% ipython --no-banner

In [1]: import numpy as np

In [2]: import numpy.linalg as la

In [3]: np.set_printoptions(precision=1, suppress=True, linewidth=120)

In [4]: E = np.loadtxt("w.csv", delimiter=",")

In [5]: E.round(1) + 0
Out[5]: 
array([[ 1.8,  1.9,  1.3, -3.6, -2. ],
       [-3.8,  2.3, -1.3,  0.4,  1.8],
       [ 0.6,  2.8,  0.9, -3.7, -1.6],
       [-0.3,  3.3,  0.6, -3.6, -1.1],
       [ 3.2, -3.4,  0.8,  1.3, -0.9],
       [ 0. , -3.1, -0.7,  3.6,  1.2],
       [-3.9,  1.9, -1.4,  0.9,  2. ],
       [ 0.1, -3.2, -0.7,  3.6,  1.2],
       [ 3.2, -3.4,  0.7,  1.4, -0.9],
       [ 3. ,  0.4,  1.5, -2.9, -2.3],
       [-3.8,  1.6, -1.4,  1.1,  2. ],
       [ 3.5, -0.4,  1.5, -2.3, -2.3],
       [ 3.9, -2.1,  1.3, -0.6, -1.8],
       [-0.3, -3. , -0.8,  3.7,  1.4],
       [ 2.1,  1.5,  1.4, -3.4, -2.1],
       [-2.2,  3.7, -0.2, -2.5,  0.1],
       [-1.8, -1.9, -1.3,  3.6,  2. ],
       [-2.2,  3.7, -0.2, -2.6,  0. ],
       [ 1.4,  2.2,  1.2, -3.7, -1.9],
       [ 3.4, -3.2,  0.9,  1. , -1.1],
       [-2.3,  3.7, -0.2, -2.5,  0.1],
       [ 3.1, -3.5,  0.7,  1.5, -0.8],
       [ 1.6, -3.7, -0.1,  3. ,  0.4],
       [ 3.8, -1.4,  1.5, -1.3, -2.1],
       [-3.7,  2.8, -1.1, -0.3,  1.5]])

In [6]: cen = E - E.mean(axis=0)

In [7]: V = la.svd(cen)[2][:2]

In [8]: other = cen - cen @ V.T @ V

In [9]: la.norm(other, axis=1).round(6).argmax()
Out[9]: np.int64(0)

In [10]: np.round(other.std(axis=0), 1) + 0
Out[10]: array([0., 0., 0., 0., 0.])

In [11]: np.diag(V.T @ V)
Out[11]: array([0.6, 0.5, 0.1, 0.5, 0.2])

In [12]: K = np.load("arr.npy")

In [13]: K
Out[13]: 
array([[6, 1, 0, 2],
       [6, 2, 0, 2],
       [3, 1, 0, 1],
       [6, 1, 2, 2]])

In [14]: rank = la.matrix_rank(K)

In [15]: rank
Out[15]: np.int64(3)

In [16]: ns = la.svd(K)[2][rank:].T

In [17]: np.round(ns @ ns.T, 1) + 0
Out[17]: 
array([[ 0.1,  0. ,  0. , -0.3],
       [ 0. ,  0. ,  0. ,  0. ],
       [ 0. ,  0. ,  0. ,  0. ],
       [-0.3,  0. ,  0. ,  0.9]])

In [18]: la.matrix_rank(K.T @ K), la.matrix_rank(K @ K.T)
Out[18]: (np.int64(3), np.int64(3))

In [19]: [int(la.matrix_rank(np.delete(K, i, axis=0))) for i in range(4)]
Out[19]: [2, 3, 3, 2]

In [20]: [int(la.matrix_rank(K[:i])) for i in range(1, len(K) + 1)]
Out[20]: [1, 2, 2, 3]

In [21]: np.round(K @ ns, 1) + 0
Out[21]: 
array([[0.],
       [0.],
       [0.],
       [0.]])

In [22]: ns.shape
Out[22]: (4, 1)

In [23]: np.unique(K.round(6), axis=0).shape
Out[23]: (4, 4)

In [24]: np.round(K @ la.pinv(K) @ K, 1) + 0
Out[24]: 
array([[6., 1., 0., 2.],
       [6., 2., 0., 2.],
       [3., 1., 0., 1.],
       [6., 1., 2., 2.]])

In [25]: T = np.stack([K, 3 * K, K[::-1]])

In [26]: la.matrix_rank(T.reshape(3, -1))
Out[26]: np.int64(2)

In [27]: la.det(T)
Out[27]: array([0., 0., 0.])

In [28]: (T @ K.T).shape
Out[28]: (3, 4, 4)

In [29]: la.norm(T, axis=(1, 2))
Out[29]: array([11.9, 35.6, 11.9])

In [30]: [round(float(x), 1) for x in la.svd(K, compute_uv=False)[:3]]
Out[30]: [11.7, 1.7, 0.7]

In [31]: F = np.loadtxt("layer17.csv", delimiter=",")

In [32]: F.round(1) + 0
Out[32]: 
array([[ 0.2, -0.2,  0. , -0.2,  0. ,  0.1, -0.2,  0.1,  0.1],
       [-0.2,  0.3,  0. ,  0.2,  0. , -0.1,  0.3, -0.1, -0.1],
       [ 0. ,  0. ,  0. ,  0. ,  0. ,  0. ,  0. ,  0. ,  0. ],
       [-0.2,  0.2,  0. ,  0.1,  0. , -0.1,  0.2, -0.1, -0.1],
       [ 0. ,  0. ,  0. ,  0. ,  0. ,  0. ,  0. ,  0. ,  0. ],
       [ 0.1, -0.1,  0. , -0.1,  0. ,  0. , -0.1,  0. ,  0. ],
       [-0.2,  0.3,  0. ,  0.2,  0. , -0.1,  0.3, -0.1, -0.1],
       [ 0.1, -0.1,  0. , -0.1,  0. ,  0. , -0.1,  0.1,  0. ],
       [ 0.1, -0.1,  0. , -0.1,  0. ,  0. , -0.1,  0. ,  0. ]])

In [33]: evals, V = la.eigh(F)

In [34]: (evals > 1e-8).sum(), (evals < -1e-8).sum()
Out[34]: (np.int64(1), np.int64(0))

In [35]: np.round(V.T @ F @ V, 1) + 0
Out[35]: 
array([[0., 0., 0., 0., 0., 0., 0., 0., 0.],
       [0., 0., 0., 0., 0., 0., 0., 0., 0.],
       [0., 0., 0., 0., 0., 0., 0., 0., 0.],
       [0., 0., 0., 0., 0., 0., 0., 0., 0.],
       [0., 0., 0., 0., 0., 0., 0., 0., 0.],
       [0., 0., 0., 0., 0., 0., 0., 0., 0.],
       [0., 0., 0., 0., 0., 0., 0., 0., 0.],
       [0., 0., 0., 0., 0., 0., 0., 0., 0.],
       [0., 0., 0., 0., 0., 0., 0., 0., 1.]])

In [36]: np.round(la.svd(F, compute_uv=False), 1) + 0
Out[36]: array([1., 0., 0., 0., 0., 0., 0., 0., 0.])

In [37]: evals.sum(), np.trace(F)
Out[37]: (np.float64(1.0), np.float64(1.0))

In [38]: np.round(V.T @ V, 1) + 0
Out[38]: 
array([[1., 0., 0., 0., 0., 0., 0., 0., 0.],
       [0., 1., 0., 0., 0., 0., 0., 0., 0.],
       [0., 0., 1., 0., 0., 0., 0., 0., 0.],
       [0., 0., 0., 1., 0., 0., 0., 0., 0.],
       [0., 0., 0., 0., 1., 0., 0., 0., 0.],
       [0., 0., 0., 0., 0., 1., 0., 0., 0.],
       [0., 0., 0., 0., 0., 0., 1., 0., 0.],
       [0., 0., 0., 0., 0., 0., 0., 1., 0.],
       [0., 0., 0., 0., 0., 0., 0., 0., 1.]])

In [39]: np.round(la.eigvalsh(F @ F), 1) + 0
Out[39]: array([0., 0., 0., 0., 0., 0., 0., 0., 1.])

In [40]: np.round(np.abs(V[:, -1]), 1) + 0
Out[40]: array([0.4, 0.5, 0. , 0.3, 0. , 0.1, 0.5, 0.2, 0.1])
